% ipython --no-banner

In [1]: import numpy as np

In [2]: from numpy import linalg as LA

In [3]: np.set_printoptions(suppress=True, linewidth=140)

In [4]: E = np.load("dump.npy")

In [5]: E
Out[5]: 
array([[1, 0, 0, 0],
       [0, 1, 0, 0],
       [0, 0, 1, 0],
       [0, 0, 0, 1]])

In [6]: np.round(np.sort(LA.eigvals(E).real), 3)
Out[6]: array([1., 1., 1., 1.])

In [7]: (LA.matrix_power((E != 0) + (E.T != 0) + np.eye(4), 4) > 0).astype(int)
Out[7]: 
array([[1, 0, 0, 0],
       [0, 1, 0, 0],
       [0, 0, 1, 0],
       [0, 0, 0, 1]])

In [8]: (E != 0).astype(int)
Out[8]: 
array([[1, 0, 0, 0],
       [0, 1, 0, 0],
       [0, 0, 1, 0],
       [0, 0, 0, 1]])

In [9]: E @ E
Out[9]: 
array([[1, 0, 0, 0],
       [0, 1, 0, 0],
       [0, 0, 1, 0],
       [0, 0, 0, 1]])

In [10]: evals, vecs = LA.eigh(E)

In [11]: x0 = np.array([-4, -3, 0, -4])

In [12]: x0 @ E @ x0 / (x0 @ x0), evals[0], evals[-1]
Out[12]: (np.float64(1.0), np.float64(1.0), np.float64(1.0))

In [13]: np.abs(E).sum(axis=1).max(), np.abs(evals).max()
Out[13]: (np.int64(1), np.float64(1.0))

In [14]: np.round(LA.eigvalsh(E[1:, 1:]), 3)
Out[14]: array([1., 1., 1.])

In [15]: LA.matrix_rank(E - E[0, 0] * np.eye(4))
Out[15]: np.int64(0)

In [16]: LA.matrix_power(E - np.diag(np.diag(E)), 4)
Out[16]: 
array([[0, 0, 0, 0],
       [0, 0, 0, 0],
       [0, 0, 0, 0],
       [0, 0, 0, 0]])

In [17]: J = np.loadtxt("test15.csv", delimiter=",")

In [18]: J
Out[18]: 
array([[4., 0., 5., 5., 5.],
       [1., 0., 5., 0., 2.],
       [2., 0., 5., 1., 3.],
       [0., 0., 5., 0., 0.],
       [4., 0., 5., 5., 5.],
       [0., 0., 5., 0., 0.],
       [0., 0., 5., 0., 1.],
       [1., 0., 5., 0., 2.],
       [0., 0., 5., 0., 0.],
       [3., 0., 5., 3., 4.],
       [3., 0., 5., 3., 4.],
       [2., 0., 5., 1., 3.],
       [3., 0., 5., 3., 4.],
       [4., 0., 5., 5., 5.],
       [3., 0., 5., 3., 4.],
       [0., 0., 5., 0., 0.],
       [0., 0., 5., 0., 0.],
       [0., 0., 5., 0., 0.],
       [0., 0., 5., 0., 0.],
       [2., 0., 5., 1., 3.],
       [4., 0., 5., 5., 5.],
       [4., 0., 5., 5., 5.],
       [0., 0., 5., 0., 0.],
       [0., 0., 5., 0., 0.]])

In [19]: np.round(LA.pinv(E), 3)
Out[19]: 
array([[1., 0., 0., 0.],
       [0., 1., 0., 0.],
       [0., 0., 1., 0.],
       [0., 0., 0., 1.]])

In [20]: print(E[:, 2] @ E[:, 0])
0

In [21]: print(np.round(LA.norm(E, axis=0), 3))
[1. 1. 1. 1.]

In [22]: E @ E.T
Out[22]: 
array([[1, 0, 0, 0],
       [0, 1, 0, 0],
       [0, 0, 1, 0],
       [0, 0, 0, 1]])

In [23]: E.T @ E
Out[23]: 
array([[1, 0, 0, 0],
       [0, 1, 0, 0],
       [0, 0, 1, 0],
       [0, 0, 0, 1]])

In [24]: np.round(LA.svd(E, compute_uv=False), 3)
Out[24]: array([1., 1., 1., 1.])
